$ python -q
>>> import numpy as np
>>> np.set_printoptions(suppress=True, linewidth=160)
>>> def rnd(a):
...     return np.round(a, 3) + 0
... 
>>> M = np.loadtxt("data.csv", delimiter=",")
>>> M
array([[ 0.,  5.,  4.,  1.,  1.,  7.,  7.],
       [-5.,  0.,  0.,  6., -2.,  4.,  0.],
       [-4.,  0.,  0.,  1., -2.,  4., -6.],
       [-1., -6., -1.,  0., -8., -1.,  0.],
       [-1.,  2.,  2.,  8.,  0.,  3.,  2.],
       [-7., -4., -4.,  1., -3.,  0.,  1.],
       [-7.,  0.,  6.,  0., -2., -1.,  0.]])
>>> def softmax(z):
...     e = np.exp(z - z.max(axis=-1, keepdims=True))
...     return e / e.sum(axis=-1, keepdims=True)
... 
>>> rnd(softmax(M[3] + -3))
array([0.118, 0.001, 0.118, 0.322, 0.   , 0.118, 0.322])
>>> rnd(softmax(M).sum(axis=1))
array([1., 1., 1., 1., 1., 1., 1.])
>>> rnd(softmax(10 * M[3]))
array([0. , 0. , 0. , 0.5, 0. , 0. , 0.5])
>>> rnd(softmax(M[3]))
array([0.118, 0.001, 0.118, 0.322, 0.   , 0.118, 0.322])
>>> att = M @ M.T / np.sqrt(7)
>>> rnd(softmax(att)[3] @ M)
array([-1., -6., -1.,  0., -8., -1.,  0.])
>>> rnd(softmax(att))
array([[1.   , 0.   , 0.   , 0.   , 0.   , 0.   , 0.   ],
       [0.   , 0.998, 0.   , 0.   , 0.002, 0.   , 0.   ],
       [0.   , 0.   , 1.   , 0.   , 0.   , 0.   , 0.   ],
       [0.   , 0.   , 0.   , 1.   , 0.   , 0.   , 0.   ],
       [0.   , 0.   , 0.   , 0.   , 1.   , 0.   , 0.   ],
       [0.   , 0.   , 0.   , 0.   , 0.   , 1.   , 0.   ],
       [0.   , 0.   , 0.   , 0.   , 0.   , 0.   , 1.   ]])
>>> rnd(softmax(att + np.triu(np.full(att.shape, -np.inf), 1)))
array([[1., 0., 0., 0., 0., 0., 0.],
       [0., 1., 0., 0., 0., 0., 0.],
       [0., 0., 1., 0., 0., 0., 0.],
       [0., 0., 0., 1., 0., 0., 0.],
       [0., 0., 0., 0., 1., 0., 0.],
       [0., 0., 0., 0., 0., 1., 0.],
       [0., 0., 0., 0., 0., 0., 1.]])
>>> data = np.tril(np.array([[3, -1, 2, 2, -1],
...     [-2, -4, 1, -1, 4],
...     [-2, 4, -3, 1, -4],
...     [-1, 3, -2, 1, -5],
...     [4, -4, 4, -4, -4]]), -1) + np.eye(5, dtype=int)
>>> data
array([[ 1,  0,  0,  0,  0],
       [-2,  1,  0,  0,  0],
       [-2,  4,  1,  0,  0],
       [-1,  3, -2,  1,  0],
       [ 4, -4,  4, -4,  1]])
>>> x0 = np.array([-1, -3, 3, -2, 0])
>>> target = data @ x0
>>> target
array([ -1,  -1,  -7, -16,  28])
>>> rnd(np.linalg.solve(data, target + data[:, 2]))
array([-1., -3.,  4., -2.,  0.])
>>> rnd(np.linalg.solve(data, 3 * target))
array([-3., -9.,  9., -6.,  0.])
>>> rnd(np.linalg.solve(data, data[:, 3]))
array([0., 0., 0., 1., 0.])
>>> rng = np.random.default_rng(777)
>>> W0 = rng.normal(size=(28, 3)) + 10 * np.array([1, 1, 3])
>>> rnd(W0)
array([[ 9.152, 10.069, 28.749],
       [ 8.416, 10.632, 29.53 ],
       [11.187, 10.375, 27.858],
       [ 9.578,  8.89 , 29.638],
       [10.089, 10.794, 28.473],
       [ 8.719,  9.48 , 28.768],
       [ 8.969, 10.379, 28.247],
       [ 8.609, 12.288, 28.113],
       [ 8.776,  9.974, 29.143],
       [10.311,  9.784, 30.819],
       [ 9.774, 11.071, 29.94 ],
       [ 9.758,  9.556, 30.061],
       [10.549,  9.87 , 30.738],
       [10.563, 10.219, 29.805],
       [ 9.006,  8.932, 30.773],
       [11.19 ,  8.159, 32.015],
       [ 9.656,  9.281, 29.784],
       [ 8.212,  8.739, 30.456],
       [ 9.571, 10.517, 29.834],
       [11.113,  8.751, 29.838],
       [ 8.99 ,  9.623, 30.527],
       [10.763,  9.872, 30.388],
       [ 8.407,  9.236, 30.775],
       [10.802,  8.717, 30.335],
       [ 8.224, 11.192, 28.965],
       [ 9.37 , 10.685, 30.471],
       [ 8.958,  9.638, 31.427],
       [10.144,  8.363, 32.074]])
>>> x0 = np.array([4, 1, -4])
>>> target = W0 @ x0
>>> rnd(np.linalg.solve(W0.T @ W0, W0.T @ target))
array([ 4.,  1., -4.])
>>> target = target + 0.3 * rng.normal(size=28)
>>> rnd(target)
array([-68.219, -74.072, -57.023, -71.766, -63.066, -70.824, -67.133, -65.783, -71.567, -71.5  , -69.255, -71.671, -71.12 , -67.501, -78.787, -75.107, -70.839,
       -79.906, -70.834, -66.263, -76.454, -69.025, -80.037, -69.306, -71.488, -73.426, -79.965, -79.632])
>>> b, *_ = np.linalg.lstsq(W0, target)
>>> [round(float(np.linalg.norm(np.linalg.solve(W0.T @ W0 + lam * np.eye(3), W0.T @ target))), 2) for lam in (0, 1, 10, 100)]
[5.6, 5.39, 4.14, 2.35]
>>> feats = np.loadtxt("layer15.csv", delimiter=",")
>>> rnd(feats)
array([[ 1.   ,  0.   ,  0.   ,  0.   ,  0.   ,  0.   ,  0.   ,  0.   ,  0.   ],
       [ 0.   ,  1.   ,  0.   ,  0.   ,  0.   ,  0.   ,  0.   ,  0.   ,  0.   ],
       [ 0.   ,  0.   ,  1.   ,  0.   ,  0.   ,  0.   ,  0.   ,  0.   ,  0.   ],
       [ 0.   ,  0.   ,  0.   ,  1.   ,  0.   ,  0.   ,  0.   ,  0.   ,  0.   ],
       [ 0.   ,  0.   ,  0.   ,  0.   ,  1.   ,  0.   ,  0.   ,  0.   ,  0.   ],
       [ 0.   ,  0.   ,  0.   ,  0.   ,  0.   ,  1.   ,  0.   ,  0.   ,  0.   ],
       [ 0.   ,  0.   ,  0.   ,  0.   ,  0.   ,  0.   ,  0.966, -0.259,  0.   ],
       [ 0.   ,  0.   ,  0.   ,  0.   ,  0.   ,  0.   ,  0.259,  0.966,  0.   ],
       [ 0.   ,  0.   ,  0.   ,  0.   ,  0.   ,  0.   ,  0.   ,  0.   ,  1.   ]])
>>> x0 = np.array([2, 3, 3, 0, 0, 2, 1, 3, 3])
>>> target = feats @ x0
>>> rnd(target)
array([2.   , 3.   , 3.   , 0.   , 0.   , 2.   , 0.189, 3.157, 3.   ])
>>> rnd(np.linalg.solve(feats.T, feats[6]))
array([0., 0., 0., 0., 0., 0., 1., 0., 0.])
>>> rnd(np.linalg.solve(feats, target))
array([2., 3., 3., 0., 0., 2., 1., 3., 3.])
>>> rnd(feats.T @ feats)
array([[1., 0., 0., 0., 0., 0., 0., 0., 0.],
       [0., 1., 0., 0., 0., 0., 0., 0., 0.],
       [0., 0., 1., 0., 0., 0., 0., 0., 0.],
       [0., 0., 0., 1., 0., 0., 0., 0., 0.],
       [0., 0., 0., 0., 1., 0., 0., 0., 0.],
       [0., 0., 0., 0., 0., 1., 0., 0., 0.],
       [0., 0., 0., 0., 0., 0., 1., 0., 0.],
       [0., 0., 0., 0., 0., 0., 0., 1., 0.],
       [0., 0., 0., 0., 0., 0., 0., 0., 1.]])
>>> rnd(np.linalg.norm(feats, axis=0))
array([1., 1., 1., 1., 1., 1., 1., 1., 1.])
>>> rnd(np.linalg.pinv(feats))
array([[ 1.   ,  0.   ,  0.   ,  0.   ,  0.   ,  0.   ,  0.   ,  0.   ,  0.   ],
       [ 0.   ,  1.   ,  0.   ,  0.   ,  0.   ,  0.   ,  0.   ,  0.   ,  0.   ],
       [ 0.   ,  0.   ,  1.   ,  0.   ,  0.   ,  0.   ,  0.   ,  0.   ,  0.   ],
       [ 0.   ,  0.   ,  0.   ,  1.   ,  0.   ,  0.   ,  0.   ,  0.   ,  0.   ],
       [ 0.   ,  0.   ,  0.   ,  0.   ,  1.   ,  0.   ,  0.   ,  0.   ,  0.   ],
       [ 0.   ,  0.   ,  0.   ,  0.   ,  0.   ,  1.   ,  0.   ,  0.   ,  0.   ],
       [ 0.   ,  0.   ,  0.   ,  0.   ,  0.   ,  0.   ,  0.966,  0.259,  0.   ],
       [ 0.   ,  0.   ,  0.   ,  0.   ,  0.   ,  0.   , -0.259,  0.966,  0.   ],
       [ 0.   ,  0.   ,  0.   ,  0.   ,  0.   ,  0.   ,  0.   ,  0.   ,  1.   ]])
>>> rnd(np.linalg.svd(feats, compute_uv=False))
array([1., 1., 1., 1., 1., 1., 1., 1., 1.])
>>> u = np.array([-3, 2, -1, -1, 0, 0, 0, 0, 2])
>>> B = feats + np.outer(u, np.eye(9)[7])
>>> np.linalg.matrix_rank(np.linalg.inv(B) - np.linalg.inv(feats), tol=1e-8)
np.int64(1)
>>> rnd(np.linalg.det(B) / np.linalg.det(feats)), rnd(1 + np.linalg.solve(feats, u)[7])
(np.float64(1.0), np.float64(1.0))
>>> G = W0.T @ W0
>>> rnd(np.diag(G))
array([ 2605.512,  2726.766, 25085.384])
>>> rnd(np.trace(G)), rnd((W0 ** 2).sum())
(np.float64(30417.661), np.float64(30417.661))
>>> rnd(np.linalg.eigvalsh(G)[::-1])
array([30360.095,    36.491,    21.076])
>>> rnd(G)
array([[ 2605.512,  2634.147,  8047.983],
       [ 2634.147,  2726.766,  8210.335],
       [ 8047.983,  8210.335, 25085.384]])
>>> np.linalg.matrix_rank(G)
np.int64(3)
>>> np.flatnonzero(np.linalg.matrix_power((feats != 0) + (feats.T != 0) + np.eye(9), 9)[1])
array([1])
>>> rnd(feats @ feats)
array([[ 1.   ,  0.   ,  0.   ,  0.   ,  0.   ,  0.   ,  0.   ,  0.   ,  0.   ],
       [ 0.   ,  1.   ,  0.   ,  0.   ,  0.   ,  0.   ,  0.   ,  0.   ,  0.   ],
       [ 0.   ,  0.   ,  1.   ,  0.   ,  0.   ,  0.   ,  0.   ,  0.   ,  0.   ],
       [ 0.   ,  0.   ,  0.   ,  1.   ,  0.   ,  0.   ,  0.   ,  0.   ,  0.   ],
       [ 0.   ,  0.   ,  0.   ,  0.   ,  1.   ,  0.   ,  0.   ,  0.   ,  0.   ],
       [ 0.   ,  0.   ,  0.   ,  0.   ,  0.   ,  1.   ,  0.   ,  0.   ,  0.   ],
       [ 0.   ,  0.   ,  0.   ,  0.   ,  0.   ,  0.   ,  0.866, -0.5  ,  0.   ],
       [ 0.   ,  0.   ,  0.   ,  0.   ,  0.   ,  0.   ,  0.5  ,  0.866,  0.   ],
       [ 0.   ,  0.   ,  0.   ,  0.   ,  0.   ,  0.   ,  0.   ,  0.   ,  1.   ]])
>>> J = np.array([[1, 2, 3, -1, -3, 2, -3, 1, -3],
...     [-2, -3, -3, -1, -1, -1, 1, 3, 1],
...     [1, 0, 0, 3, 2, 2, 2, -1, -1],
...     [1, 0, 0, 3, 2, -2, -2, 0, 1],
...     [3, 3, 1, -2, -1, -2, 3, 1, 1],
...     [-3, -4, -3, -3, -5, 0, -1, 7, -1]])
>>> x0 = np.array([3, 2, 2, 0, 2, 3, 1, 1, 0])
>>> h = np.maximum(J @ x0, 0)
>>> J * (h > 1e-9)[:, None]
array([[ 1,  2,  3, -1, -3,  2, -3,  1, -3],
       [ 0,  0,  0,  0,  0,  0,  0,  0,  0],
       [ 1,  0,  0,  3,  2,  2,  2, -1, -1],
       [ 0,  0,  0,  0,  0,  0,  0,  0,  0],
       [ 3,  3,  1, -2, -1, -2,  3,  1,  1],
       [ 0,  0,  0,  0,  0,  0,  0,  0,  0]])
>>> J.T @ h
array([ 64,  61,  46,   5, -18,  24,  34,  10, -34])
>>> h
array([11,  0, 14,  0, 13,  0])
>>> np.maximum(J @ x0, 0) - np.maximum(-J @ x0, 0)
array([ 11, -19,  14,  -1,  13, -27])
>>> rnd(np.tanh(J @ x0))
array([ 1.   , -1.   ,  1.   , -0.762,  1.   , -1.   ])
>>> U, sv, Vt = np.linalg.svd(J)
>>> vecs = Vt[:(sv > 1e-8).sum()]
>>> x0 = J[3] + 3 * J[1] + rng.integers(2) * np.eye(9)[0]
>>> x0
array([-4., -9., -9.,  0., -1., -5.,  1.,  9.,  4.])
>>> np.linalg.matrix_rank(np.vstack([J, x0]))
np.int64(6)
>>> basis = 10 * np.array([[0.0, 0.5, -0.8], [1.8, -0.6, -0.5]])
>>> idx = rng.integers(0, 2, 22)
>>> X = basis[idx] + rng.normal(size=(22, 3))
>>> rnd(X)
array([[19.793, -5.214, -5.025],
       [17.381, -4.708, -5.739],
       [16.593, -8.324, -4.087],
       [-0.073,  5.603, -8.749],
       [-1.084,  4.407, -8.329],
       [16.789, -4.542, -3.863],
       [20.62 , -6.053, -4.526],
       [ 0.924,  5.17 , -7.011],
       [17.834, -7.081, -5.178],
       [ 0.493,  5.284, -9.539],
       [17.069, -5.676, -5.458],
       [-0.036,  5.694, -9.367],
       [ 0.045,  4.684, -8.625],
       [18.282, -7.763, -4.169],
       [17.51 , -5.922, -5.148],
       [-0.625,  5.644, -9.402],
       [17.468, -6.192, -4.811],
       [19.182, -5.508, -3.691],
       [ 0.344,  3.326, -8.659],
       [ 0.766,  5.982, -7.931],
       [-0.444,  4.853, -8.345],
       [-0.371,  5.808, -9.254]])
>>> idx = X[:, 2] > np.median(X[:, 2])
>>> u = X[idx].mean(axis=0) - X[~idx].mean(axis=0)
>>> rnd(u)
array([ 18.053, -11.222,   3.956])
>>> B = data / np.sqrt((data ** 2).mean(axis=1, keepdims=True))
>>> np.linalg.matrix_rank(B) == np.linalg.matrix_rank(data)
np.True_
>>> rnd(B[4])
array([ 1.109, -1.109,  1.109, -1.109,  0.277])
>>> data - data.mean(axis=1, keepdims=True)
array([[ 0.8, -0.2, -0.2, -0.2, -0.2],
       [-1.8,  1.2,  0.2,  0.2,  0.2],
       [-2.6,  3.4,  0.4, -0.6, -0.6],
       [-1.2,  2.8, -2.2,  0.8, -0.2],
       [ 3.8, -4.2,  3.8, -4.2,  0.8]])
>>> basis = X[[10, 15]].astype(float)
>>> for _ in range(3):
...     idx = np.linalg.norm(X[:, None] - basis, axis=-1).argmin(axis=1)
...     basis = np.array([X[idx == j].mean(axis=0) for j in range(2)])
... 
>>> idx
array([0, 0, 0, 1, 1, 0, 0, 1, 0, 1, 0, 1, 1, 0, 0, 1, 0, 0, 1, 1, 1, 1])
>>> rnd(basis[1] - basis[0])
array([-18.053,  11.222,  -3.956])
>>> np.abs(basis[1] - basis[0]).argmax()
np.int64(0)
>>> np.bincount(idx)
array([11, 11])
>>> B = X / np.sqrt((X ** 2).mean(axis=1, keepdims=True))
>>> np.linalg.matrix_rank(B) == np.linalg.matrix_rank(X)
np.True_
>>> np.linalg.matrix_rank(X - X.mean(axis=1, keepdims=True))
np.int64(2)
>>> np.count_nonzero(X)
np.int64(66)
>>> rnd(X.sum(axis=0))
array([ 198.459,  -10.528, -146.904])
>>> np.unravel_index(np.abs(X).argmax(), X.shape)
(np.int64(6), np.int64(0))
>>> F = np.load("out14.npy")
>>> F
array([[0, 0, 0, 2, 0, 0, 0, 0, 0],
       [0, 0, 0, 0, 0, 0, 0, 1, 0],
       [0, 3, 0, 0, 0, 0, 0, 0, 0],
       [2, 0, 0, 0, 0, 0, 0, 0, 0],
       [0, 0, 1, 0, 0, 0, 0, 0, 0],
       [0, 0, 0, 0, 0, 0, 0, 0, 0],
       [0, 0, 0, 0, 1, 0, 0, 0, 0],
       [0, 0, 0, 0, 0, 2, 0, 0, 0],
       [0, 0, 0, 0, 0, 0, 0, 0, 3]])
>>> U, sv, Vt = np.linalg.svd(F, full_matrices=False)
>>> rnd(np.cumsum(sv ** 2) / np.sum(sv ** 2))
array([0.273, 0.545, 0.667, 0.788, 0.909, 0.939, 0.97 , 1.   , 1.   ])
>>> np.allclose(U * sv @ Vt, F)
True
>>> Vt @ Vt.T
array([[1., 0., 0., 0., 0., 0., 0., 0., 0.],
       [0., 1., 0., 0., 0., 0., 0., 0., 0.],
       [0., 0., 1., 0., 0., 0., 0., 0., 0.],
       [0., 0., 0., 1., 0., 0., 0., 0., 0.],
       [0., 0., 0., 0., 1., 0., 0., 0., 0.],
       [0., 0., 0., 0., 0., 1., 0., 0., 0.],
       [0., 0., 0., 0., 0., 0., 1., 0., 0.],
       [0., 0., 0., 0., 0., 0., 0., 1., 0.],
       [0., 0., 0., 0., 0., 0., 0., 0., 1.]])
>>> U.T @ U
array([[1., 0., 0., 0., 0., 0., 0., 0., 0.],
       [0., 1., 0., 0., 0., 0., 0., 0., 0.],
       [0., 0., 1., 0., 0., 0., 0., 0., 0.],
       [0., 0., 0., 1., 0., 0., 0., 0., 0.],
       [0., 0., 0., 0., 1., 0., 0., 0., 0.],
       [0., 0., 0., 0., 0., 1., 0., 0., 0.],
       [0., 0., 0., 0., 0., 0., 1., 0., 0.],
       [0., 0., 0., 0., 0., 0., 0., 1., 0.],
       [0., 0., 0., 0., 0., 0., 0., 0., 1.]])
>>> (sv > 1e-8).sum()
np.int64(8)
